$ python -q
>>> import numpy as np
>>> np.set_printoptions(precision=2, suppress=True, linewidth=160)
>>> Z = 3 * np.array([[0.7, 1.3, -1.1], [-0.6, -0.1, 2.4], [0.2, -0.7, 1.1]])
>>> rng = np.random.default_rng(2553)
>>> labels = rng.integers(0, 3, 14)
>>> W0 = Z[labels] + rng.normal(size=(14, 3))
>>> W0
array([[ 0.52, -2.39,  4.72],
       [ 3.17,  4.49, -4.39],
       [-0.81,  1.56,  7.16],
       [ 2.24,  3.6 , -4.97],
       [ 0.39,  0.2 ,  4.47],
       [ 0.3 , -0.29,  6.69],
       [-0.74,  0.56,  8.25],
       [ 2.88,  4.71, -2.74],
       [-1.74, -2.49,  2.17],
       [ 1.47,  5.06, -3.13],
       [-1.96, -0.39,  9.1 ],
       [-1.76, -0.71,  6.9 ],
       [ 0.51, -2.18,  3.31],
       [ 0.86,  3.6 , -4.2 ]])
>>> Ac = W0 - W0.mean(axis=0)
>>> U, sv, vt = np.linalg.svd(Ac, full_matrices=False)
>>> vt[0] * np.sign(vt[0, np.abs(vt[0]).argmax()])
array([-0.25, -0.39,  0.89])
>>> np.round((sv ** 2).sum() ** 2 / (sv ** 4).sum(), 2)
np.float64(1.23)
>>> sv ** 2 / (sv ** 2).sum()
array([0.9 , 0.08, 0.02])
>>> sv
array([20.89,  6.23,  3.22])
>>> O, vecs = np.linalg.qr(W0[:, :1])[0], np.linalg.qr(W0[:, 1:])[0]
>>> sv = np.linalg.svd(O.T @ vecs, compute_uv=False)
>>> sv
array([0.8])
>>> round(float(np.linalg.norm(O @ O.T - vecs @ vecs.T, 2)), 2)
1.0
>>> Y = np.c_[W0[:, :2] @ np.array([[5, -3], [-8, -2]]), np.array([-3, 1, 1, -2, -1, 2, -3, 2, 3, 0, 1, -1, -3, 2])]
>>> Y
array([[ 21.73,   3.21,  -3.  ],
       [-20.08, -18.5 ,   1.  ],
       [-16.54,  -0.68,   1.  ],
       [-17.63, -13.92,  -2.  ],
       [  0.36,  -1.58,  -1.  ],
       [  3.85,  -0.31,   2.  ],
       [ -8.16,   1.12,  -3.  ],
       [-23.3 , -18.07,   2.  ],
       [ 11.17,  10.21,   3.  ],
       [-33.12, -14.51,   0.  ],
       [ -6.69,   6.66,   1.  ],
       [ -3.09,   6.72,  -1.  ],
       [ 19.98,   2.84,  -3.  ],
       [-24.47,  -9.77,   2.  ]])
>>> np.linalg.norm(np.linalg.qr(W0)[0].T @ Y, axis=0) ** 2 / ((Y ** 2).sum(axis=0) + 1e-12)
array([1.  , 1.  , 0.22])
>>> np.linalg.matrix_rank(np.c_[W0, Y])
np.int64(4)
>>> np.round(np.linalg.lstsq(W0, Y[:, 0])[0], 2) + 0
array([ 5., -8.,  0.])
>>> K = np.array([[2.0, 0.6, 2.1],
...     [-0.2, 0.3, 0.9],
...     [0.6, 0.4, -1.1],
...     [-2.8, 2.0, -1.4],
...     [-0.6, 1.5, 0.7],
...     [-0.4, 0.6, -1.2],
...     [-1.3, -1.4, 0.9],
...     [0.0, 0.4, -0.1],
...     [-0.1, -0.4, -0.4],
...     [-0.5, 0.3, -1.3],
...     [1.4, 0.3, -2.1],
...     [-0.1, 0.9, 0.9],
...     [-1.0, -0.8, 0.0],
...     [-0.4, 1.2, 0.2],
...     [1.0, 1.0, -0.3],
...     [0.1, 1.9, 0.0],
...     [0.3, -0.3, 0.3],
...     [-1.9, 0.6, -0.5],
...     [-0.9, -0.9, -0.6],
...     [1.2, 0.2, 0.2],
...     [1.7, -0.4, -0.3],
...     [0.2, 0.1, 1.1],
...     [-0.1, -0.3, -1.0],
...     [0.2, 0.0, -2.3],
...     [-0.7, 0.6, 0.5],
...     [0.3, -0.6, 0.5]])
>>> K[7] *= 10
>>> K
array([[ 2. ,  0.6,  2.1],
       [-0.2,  0.3,  0.9],
       [ 0.6,  0.4, -1.1],
       [-2.8,  2. , -1.4],
       [-0.6,  1.5,  0.7],
       [-0.4,  0.6, -1.2],
       [-1.3, -1.4,  0.9],
       [ 0. ,  4. , -1. ],
       [-0.1, -0.4, -0.4],
       [-0.5,  0.3, -1.3],
       [ 1.4,  0.3, -2.1],
       [-0.1,  0.9,  0.9],
       [-1. , -0.8,  0. ],
       [-0.4,  1.2,  0.2],
       [ 1. ,  1. , -0.3],
       [ 0.1,  1.9,  0. ],
       [ 0.3, -0.3,  0.3],
       [-1.9,  0.6, -0.5],
       [-0.9, -0.9, -0.6],
       [ 1.2,  0.2,  0.2],
       [ 1.7, -0.4, -0.3],
       [ 0.2,  0.1,  1.1],
       [-0.1, -0.3, -1. ],
       [ 0.2,  0. , -2.3],
       [-0.7,  0.6,  0.5],
       [ 0.3, -0.6,  0.5]])
>>> labels = rng.permutation(3)
>>> Y = W0[:, labels] * rng.choice([-1, 1], 3)
>>> Y
array([[-4.72,  2.39,  0.52],
       [ 4.39, -4.49,  3.17],
       [-7.16, -1.56, -0.81],
       [ 4.97, -3.6 ,  2.24],
       [-4.47, -0.2 ,  0.39],
       [-6.69,  0.29,  0.3 ],
       [-8.25, -0.56, -0.74],
       [ 2.74, -4.71,  2.88],
       [-2.17,  2.49, -1.74],
       [ 3.13, -5.06,  1.47],
       [-9.1 ,  0.39, -1.96],
       [-6.9 ,  0.71, -1.76],
       [-3.31,  2.18,  0.51],
       [ 4.2 , -3.6 ,  0.86]])
>>> U, _, vt = np.linalg.svd(W0.T @ Y)
>>> np.round(np.linalg.lstsq(W0, Y)[0], 2) + 0
array([[ 0.,  0.,  1.],
       [ 0., -1.,  0.],
       [-1.,  0.,  0.]])
>>> labels
array([2, 1, 0])
>>> m1 = np.load("x.npy")
>>> m1
array([[ 0,  0, -2,  0],
       [-1,  0,  0,  0],
       [ 0,  0,  0,  0],
       [ 0,  0,  0,  0]])
>>> # 2 groups of indices that never mix
>>> [round(float(x), 2) for x in np.linalg.svd(m1, compute_uv=False)[:3]]
[2.0, 1.0, 0.0]
>>> np.linalg.cond(m1) > 100
np.True_
>>> np.linalg.matrix_rank(m1, rtol=0.1)
np.int64(2)
>>> np.round(np.linalg.norm(m1, 2) / np.linalg.norm(m1), 2)
np.float64(0.89)
>>> np.argsort(-np.linalg.norm(m1, axis=0).round(6), kind="stable")[:3]
array([2, 0, 1])
>>> round(float(np.trace(np.linalg.pinv(m1) @ m1)), 2)
2.0
>>> np.unique(m1.round(6), axis=0).shape
(3, 4)
>>> Y = np.array([[3, 5, -6], [-1, -4, -6]])
>>> Z = np.kron(Y, m1)
>>> Z.shape
(8, 12)
>>> round(np.linalg.norm(Z, 2), 2), round(np.linalg.norm(Y, 2) * np.linalg.norm(m1, 2), 2)
(np.float64(17.55), np.float64(17.55))
>>> rank = np.linalg.matrix_rank(m1)
>>> rank
np.int64(2)
>>> null = np.linalg.svd(m1)[2][rank:].T
>>> [int(np.linalg.matrix_rank(np.delete(m1, i, axis=0))) for i in range(4)]
[1, 1, 2, 2]
>>> np.linalg.matrix_rank(m1.T @ m1), np.linalg.matrix_rank(m1 @ m1.T)
(np.int64(2), np.int64(2))
>>> [int(np.linalg.matrix_rank(m1[:, :j + 1])) for j in range(4)]
[1, 1, 2, 2]
>>> null.shape
(4, 2)
>>> null @ null.T
array([[0., 0., 0., 0.],
       [0., 1., 0., 0.],
       [0., 0., 0., 0.],
       [0., 0., 0., 1.]])
>>> np.allclose(m1 @ null, 0)
True
>>> Y = np.array([[-1]])
>>> Z = np.array([[-2, 1], [-2, 1]])
>>> feats = np.block([[Y, np.zeros((1, 2))], [np.zeros((2, 1)), Z]])
>>> feats
array([[-1.,  0.,  0.],
       [ 0., -2.,  1.],
       [ 0., -2.,  1.]])
>>> U, sv, vt = np.linalg.svd(feats)
>>> vecs = vt[:(sv > 1e-8).sum()]
>>> x0 = feats[2] + -1 * feats[1] + rng.integers(2) * np.eye(3)[2]
>>> x0
array([0., 0., 1.])
>>> vecs.T @ vecs
array([[ 1. ,  0. ,  0. ],
       [ 0. ,  0.8, -0.4],
       [ 0. , -0.4,  0.2]])
>>> round(np.linalg.norm(x0 - vecs.T @ vecs @ x0), 2)
np.float64(0.89)
>>> np.diag(vecs.T @ vecs)
array([1. , 0.8, 0.2])
>>> feats @ feats
array([[ 1.,  0.,  0.],
       [ 0.,  2., -1.],
       [ 0.,  2., -1.]])
>>> np.linalg.determinant(feats)
Traceback (most recent call last):
  File "<python-input-66>", line 1, in <module>
    np.linalg.determinant(feats)
    ^^^^^^^^^^^^^^^^^^^^^
AttributeError: module 'numpy.linalg' has no attribute 'determinant'
>>> np.linalg.matrix_power(feats, 3)
array([[-1.,  0.,  0.],
       [ 0., -2.,  1.],
       [ 0., -2.,  1.]])
>>> round(np.abs(np.linalg.eigvals(feats)).max(), 2)
np.float64(1.0)
>>> np.allclose(feats, feats.T)
False
>>> t = np.radians(30)
>>> r_ = np.eye(4)
>>> r_[2, 2] = r_[1, 1] = np.cos(t)
>>> r_[2, 1], r_[1, 2] = -np.sin(t), np.sin(t)
>>> r_
array([[ 1.  ,  0.  ,  0.  ,  0.  ],
       [ 0.  ,  0.87,  0.5 ,  0.  ],
       [ 0.  , -0.5 ,  0.87,  0.  ],
       [ 0.  ,  0.  ,  0.  ,  1.  ]])
>>> Y = m1 @ r_.T
>>> round(np.linalg.det(r_), 2), round(np.trace(r_), 2)
(np.float64(1.0), np.float64(3.73))
>>> np.linalg.svd(m1, compute_uv=False), np.linalg.svd(Y, compute_uv=False)
(array([2., 1., 0., 0.]), array([2., 1., 0., 0.]))
>>> np.allclose(np.linalg.norm(m1, axis=1), np.linalg.norm(Y, axis=1))
True
>>> U, sv, vt = np.linalg.svd(feats)
>>> np.argmax(sv[:-1] / (sv[1:] + 1e-6)) + 1
np.int64(2)
>>> sv.round(2) + 0
array([3.16, 1.  , 0.  ])
>>> Y = U[:, :2] @ np.diag(sv[:2]) @ vt[:2]
>>> round(np.linalg.norm(feats - Y) / np.linalg.norm(feats), 2)
np.float64(0.0)
>>> np.linalg.matrix_rank(feats, rtol=0.05)
np.int64(2)
>>> np.linalg.matrix_rank(Y)
np.int64(2)
